$ python -q
>>> import numpy as np
>>> from numpy import linalg as LA
>>> np.set_printoptions(precision=1, suppress=True, linewidth=160, legacy="1.25")
>>> def rnd(a):
...     return np.round(a, 1) + 0
... 
>>> mat = np.loadtxt("m.csv", delimiter=",")
>>> mat
array([[-1. , -1.6,  0.9, -0.4,  2.5,  0.5],
       [-0.7, -0.5,  1.4,  0.1, -1.1, -2.3],
       [-0.6, -0.2,  0.7, -0.6, -0.7, -0.1],
       [-0.2, -0.7,  1.4,  1. , -0.5,  0.3],
       [-1.3,  0. , -0.9, -2. ,  0.3, -0.1],
       [-0.9, -6. , -0.6,  1.8,  2.7, -1.2],
       [ 0.5, -0.8,  0.1, -0.1, -0.9,  0.4],
       [-0.1,  2.2, -1.6,  0.9, -0.9,  1.3],
       [-0.8,  0. ,  0.5, -0.7,  0.8,  0.2],
       [ 0.6, -0.9, -1.2, -0.9,  0.1,  0.9],
       [-1.6, -1.5, -1. ,  0.8, -0.2,  1. ],
       [-0.1,  0. ,  1.3, -0.3,  1. ,  1.5],
       [-0.6, -1. ,  1. , -0.8, -0.6, -0.6],
       [-0.7,  0.2,  0.6, -0.8, -0.2, -1.5],
       [ 1. ,  1.2,  0. , -0.5,  0.3,  2.1],
       [-0.6,  2. ,  0.6,  0.7,  1.8,  1.2],
       [ 1.1, -0.3,  1. , -0.4, -2.3, -0.2]])
>>> Ac = mat - mat.mean(axis=0)
>>> V = LA.svd(Ac)[2][:1]
>>> A2 = Ac - Ac @ V.T @ V
>>> LA.norm(A2, axis=1).round(6).argmax()
1
>>> rnd(np.cov(Ac @ V.T, rowvar=False))
4.0
>>> rnd(A2.std(axis=0))
array([0.7, 0.4, 0.9, 0.8, 1.1, 1. ])
>>> rnd(LA.norm(mat, 1)), rnd(LA.norm(mat, np.inf))
(19.1, 13.2)
>>> rnd(mat[6] @ mat[8])
-0.9
>>> rnd(LA.norm(mat) ** 2 / LA.norm(mat, 2) ** 2)
2.2
>>> rnd(LA.norm(mat, axis=1))
array([3.3, 3. , 1.3, 2. , 2.6, 7. , 1.4, 3.3, 1.4, 2.1, 2.7, 2.2, 1.9, 2. , 2.7, 3.1, 2.8])
>>> LA.norm(mat, axis=1).argmax()
5
